In [1]: import numpy as np

In [2]: import numpy.linalg as la

In [3]: np.set_printoptions(suppress=True, linewidth=120)

In [4]: arr = np.loadtxt("x.csv", delimiter=",")

In [5]: arr.round(2)
Out[5]: 
array([[  3.14,  -2.45,   0.08,   0.47,  -3.7 ,  -1.24],
       [-23.29,  -0.74,   5.28,  -3.02,  -7.82,   9.86],
       [ 16.31, -14.06, -10.38,  -0.69,  14.43, -17.05],
       [-22.71,   0.39,   6.02,  -2.63,  -9.48,  10.73],
       [-16.93,   1.53,   5.99,  -1.46, -10.83,   9.75],
       [  4.83,  -2.38,  -0.12,   0.74,  -3.7 ,  -1.78],
       [ -4.62,   1.65,   4.24,   0.41, -10.28,   5.46],
       [ 19.2 ,  -9.58,  -7.52,   0.95,   7.9 , -13.8 ],
       [ -7.2 , -13.85,  -6.71,  -4.14,  12.71,  -8.43],
       [-18.16,  -0.51,   4.68,  -2.19,  -7.86,   8.24],
       [  2.79,   2.46,   3.73,   1.74, -11.05,   3.58],
       [ 23.68,  -2.37,  -2.92,   3.56,  -2.59,  -8.52],
       [ -9.4 ,   5.03,   7.42,   0.6 , -15.6 ,  10.39],
       [ -4.45,   0.08,   3.07,   0.01,  -7.92,   3.89],
       [ 12.03,   5.83,   4.81,   4.02, -15.52,   3.48],
       [ -3.26,   3.69,   5.53,   1.16, -13.24,   6.92],
       [-11.86,   1.96,   5.55,  -0.59, -11.17,   8.34],
       [  4.25,  -8.8 ,  -4.73,  -1.07,   5.85,  -7.7 ],
       [ 30.85, -15.14, -13.33,   1.19,  16.9 , -23.29],
       [-19.45,   0.55,   5.65,  -2.1 ,  -9.52,   9.72],
       [ -7.63,  -1.96,   2.05,  -1.01,  -5.07,   3.09],
       [-16.63,  10.04,  12.17,   0.87, -23.52,  17.77],
       [ -1.33,  -7.22,  -2.74,  -1.48,   3.16,  -4.19],
       [-15.75,  -4.71,   1.25,  -2.96,  -1.44,   3.36],
       [ -6.22,  -0.06,   3.23,  -0.29,  -7.82,   4.39],
       [  4.45, -11.34,  -6.61,  -1.73,   9.65, -10.2 ]])

In [6]: rng = np.random.default_rng(451390)

In [7]: M2 = arr + rng.integers(-2, 3, (26, 3)) @ rng.integers(-2, 3, (3, 6))

In [8]: M2.round(2)
Out[8]: 
array([[  5.14,  -8.45,  -3.92,   0.47,  -2.7 ,  -1.24],
       [-29.29,   0.26,   8.28,  -7.02,  -7.82,   4.86],
       [ 24.31, -16.06, -16.38,   5.31,  10.43, -13.05],
       [-22.71,  -5.61,   2.02,  -3.63, -10.48,   7.73],
       [-14.93,   4.53,   6.99,   0.54, -10.83,  12.75],
       [  8.83,   3.62,   1.88,   4.74,  -3.7 ,   4.22],
       [ -4.62,   7.65,   8.24,   1.41,  -9.28,   8.46],
       [ 19.2 , -11.58,  -9.52,   0.95,   5.9 , -15.8 ],
       [-13.2 , -13.85,  -4.71,  -8.14,  11.71, -14.43],
       [-12.16,  -3.51,  -0.32,   1.81,  -9.86,  11.24],
       [  0.79,  -0.54,   2.73,  -0.26, -11.05,   0.58],
       [ 21.68,  -2.37,  -0.92,   1.56,   0.41,  -8.52],
       [ -3.4 ,   8.03,   6.42,   5.6 , -16.6 ,  16.39],
       [ -0.45,   1.08,   2.07,   3.01,  -7.92,   7.89],
       [ 14.03,  -2.17,  -1.19,   4.02, -16.52,   1.48],
       [ -1.26,  -0.31,   1.53,   2.16, -15.24,   5.92],
       [-11.86,  -0.04,   3.55,  -0.59, -13.17,   6.34],
       [  6.25, -13.8 ,  -7.73,  -1.07,   7.85,  -6.7 ],
       [ 34.85, -13.14, -15.33,   5.19,  12.9 , -21.29],
       [-23.45,  -3.45,   5.65,  -6.1 ,  -7.52,   5.72],
       [  0.37,  -3.96,  -3.95,   4.99,  -9.07,   7.09],
       [-10.63,   7.04,   7.17,   4.87, -25.52,  20.77],
       [ -3.33,  -3.22,   1.26,  -2.48,   5.16,  -3.19],
       [ -9.75,  -5.71,  -1.75,   1.04,  -1.44,   8.36],
       [ -4.22,  -6.06,  -0.77,  -0.29,  -6.82,   4.39],
       [  8.45, -13.34,  -8.61,   0.27,  11.65,  -6.2 ]])

In [9]: np.round(np.abs(M2 - arr).sum(axis=1), 2)
Out[9]: 
array([13., 19., 30., 15., 11., 22., 15.,  8., 19., 23., 11.,  9., 22., 13., 19., 14.,  8., 13., 18., 18., 30., 23.,
       14., 19., 13., 16.])

In [10]: np.round(la.svd(M2 - arr, compute_uv=False), 2) + 0
Out[10]: array([33.48, 24.63,  9.97,  0.  ,  0.  ,  0.  ])

In [11]: K = np.load("w.npy")

In [12]: K.round(2) + 0
Out[12]: 
array([[-0.29, -0.76,  0.22, -0.13, -0.24,  0.1 ,  0.4 ,  0.14, -0.13, -0.13],
       [ 0.7 , -0.28, -0.1 ,  0.14,  0.29, -0.45,  0.23,  0.06, -0.2 , -0.12],
       [-0.16,  0.14, -0.13,  0.48, -0.61, -0.49,  0.24, -0.12,  0.08,  0.07],
       [ 0.  ,  0.37, -0.08, -0.47, -0.2 , -0.15,  0.23,  0.53, -0.46,  0.15],
       [ 0.  , -0.07,  0.39, -0.42,  0.04, -0.5 , -0.07,  0.06,  0.57,  0.26],
       [-0.39, -0.1 , -0.11, -0.25,  0.19, -0.44, -0.25, -0.5 , -0.47, -0.07],
       [-0.29, -0.28, -0.3 ,  0.32,  0.29, -0.11, -0.26,  0.47, -0.02,  0.51],
       [ 0.31, -0.24,  0.05, -0.07, -0.53,  0.  , -0.72,  0.13, -0.15, -0.07],
       [-0.08,  0.17,  0.8 ,  0.39,  0.15, -0.07, -0.09,  0.13, -0.34,  0.  ],
       [ 0.26, -0.08,  0.11, -0.05, -0.13,  0.23,  0.15, -0.42, -0.21,  0.77]])

In [13]: M2 = K / np.sqrt((K ** 2).mean(axis=1, keepdims=True))

In [14]: la.matrix_rank(M2) == la.matrix_rank(K)
Out[14]: np.True_

In [15]: M2[1].round(2)
Out[15]: array([ 2.22, -0.9 , -0.32,  0.45,  0.92, -1.43,  0.71,  0.19, -0.63, -0.39])

In [16]: vec = np.array([-3, 1, 0, 1, -1, -2, -3, -3, -1, -2])

In [17]: h = np.maximum(K @ vec, 0)

In [18]: np.round(K * (h > 1e-9)[:, None], 2) + 0
Out[18]: 
array([[ 0.  ,  0.  ,  0.  ,  0.  ,  0.  ,  0.  ,  0.  ,  0.  ,  0.  ,  0.  ],
       [ 0.  ,  0.  ,  0.  ,  0.  ,  0.  ,  0.  ,  0.  ,  0.  ,  0.  ,  0.  ],
       [-0.16,  0.14, -0.13,  0.48, -0.61, -0.49,  0.24, -0.12,  0.08,  0.07],
       [ 0.  ,  0.  ,  0.  ,  0.  ,  0.  ,  0.  ,  0.  ,  0.  ,  0.  ,  0.  ],
       [ 0.  ,  0.  ,  0.  ,  0.  ,  0.  ,  0.  ,  0.  ,  0.  ,  0.  ,  0.  ],
       [-0.39, -0.1 , -0.11, -0.25,  0.19, -0.44, -0.25, -0.5 , -0.47, -0.07],
       [ 0.  ,  0.  ,  0.  ,  0.  ,  0.  ,  0.  ,  0.  ,  0.  ,  0.  ,  0.  ],
       [ 0.31, -0.24,  0.05, -0.07, -0.53,  0.  , -0.72,  0.13, -0.15, -0.07],
       [-0.08,  0.17,  0.8 ,  0.39,  0.15, -0.07, -0.09,  0.13, -0.34,  0.  ],
       [ 0.  ,  0.  ,  0.  ,  0.  ,  0.  ,  0.  ,  0.  ,  0.  ,  0.  ,  0.  ]])

In [19]: np.round(np.maximum(K @ vec, 0) - np.maximum(-K @ vec, 0), 2)
Out[19]: array([-1.23, -2.04,  2.11, -1.73, -0.58,  4.37, -0.81,  1.32,  1.  , -1.74])

In [20]: np.round(np.maximum(K @ (3 * vec), 0), 2)
Out[20]: array([ 0.  ,  0.  ,  6.34,  0.  ,  0.  , 13.12,  0.  ,  3.96,  2.99,  0.  ])

In [21]: np.round(np.tanh(K @ vec), 2)
Out[21]: array([-0.84, -0.97,  0.97, -0.94, -0.52,  1.  , -0.67,  0.87,  0.76, -0.94])

In [22]: m1 = np.load("block19.npy")

In [23]: m1
Out[23]: 
array([[  1,  -4,  16, -64],
       [  1,  -3,   9, -27],
       [  1,  -2,   4,  -8],
       [  1,  -1,   1,  -1],
       [  1,   0,   0,   0],
       [  1,   1,   1,   1],
       [  1,   2,   4,   8]])

In [24]: round(np.log10(la.cond(m1)))
Out[24]: 2

In [25]: np.round(np.abs(la.svd(m1)[2][-1]), 2)
Out[25]: array([0.93, 0.23, 0.26, 0.07])

In [26]: np.argsort(-la.norm(m1, axis=0).round(6), kind="stable")[:3]
Out[26]: array([3, 2, 1])

In [27]: la.matrix_rank(m1, rtol=0.1)
Out[27]: np.int64(1)

In [28]: vec = np.array([1, 6, 0, 9])

In [29]: target = m1 @ vec

In [30]: c, lr = np.zeros(4), 1 / la.norm(m1, 2) ** 2

In [31]: for i in range(15):
    ...:     c -= lr * m1.T @ (m1 @ c - target)
    ...:     if i % 5 == 0: print(i, round(la.norm(m1 @ c - target), 2))
    ...: 
0 24.51
5 23.69
10 22.92

In [32]: np.round(la.cond(m1), 2)
Out[32]: np.float64(51.87)

In [33]: c.round(2)
Out[33]: array([-0.08,  0.79, -1.92,  8.87])

In [34]: X = np.loadtxt("out4.csv", delimiter=",")

In [35]: X
Out[35]: 
array([[0., 0., 0., 0., 0., 0., 0., 1.],
       [0., 0., 0., 0., 1., 0., 0., 0.],
       [0., 0., 0., 0., 0., 1., 0., 0.],
       [1., 0., 0., 0., 0., 0., 0., 0.],
       [0., 0., 0., 0., 0., 0., 1., 0.],
       [0., 1., 0., 0., 0., 0., 0., 0.],
       [0., 0., 0., 1., 0., 0., 0., 0.],
       [0., 0., 1., 0., 0., 0., 0., 0.]])

In [36]: np.allclose(X, X.T)
Out[36]: False

In [37]: round(float(la.det(X)), 2)
Out[37]: -1.0

In [38]: np.round(np.sort(np.abs(la.eigvals(X))), 2)
Out[38]: array([1., 1., 1., 1., 1., 1., 1., 1.])

In [39]: X @ X
Out[39]: 
array([[0., 0., 1., 0., 0., 0., 0., 0.],
       [0., 0., 0., 0., 0., 0., 1., 0.],
       [0., 1., 0., 0., 0., 0., 0., 0.],
       [0., 0., 0., 0., 0., 0., 0., 1.],
       [0., 0., 0., 1., 0., 0., 0., 0.],
       [0., 0., 0., 0., 1., 0., 0., 0.],
       [1., 0., 0., 0., 0., 0., 0., 0.],
       [0., 0., 0., 0., 0., 1., 0., 0.]])
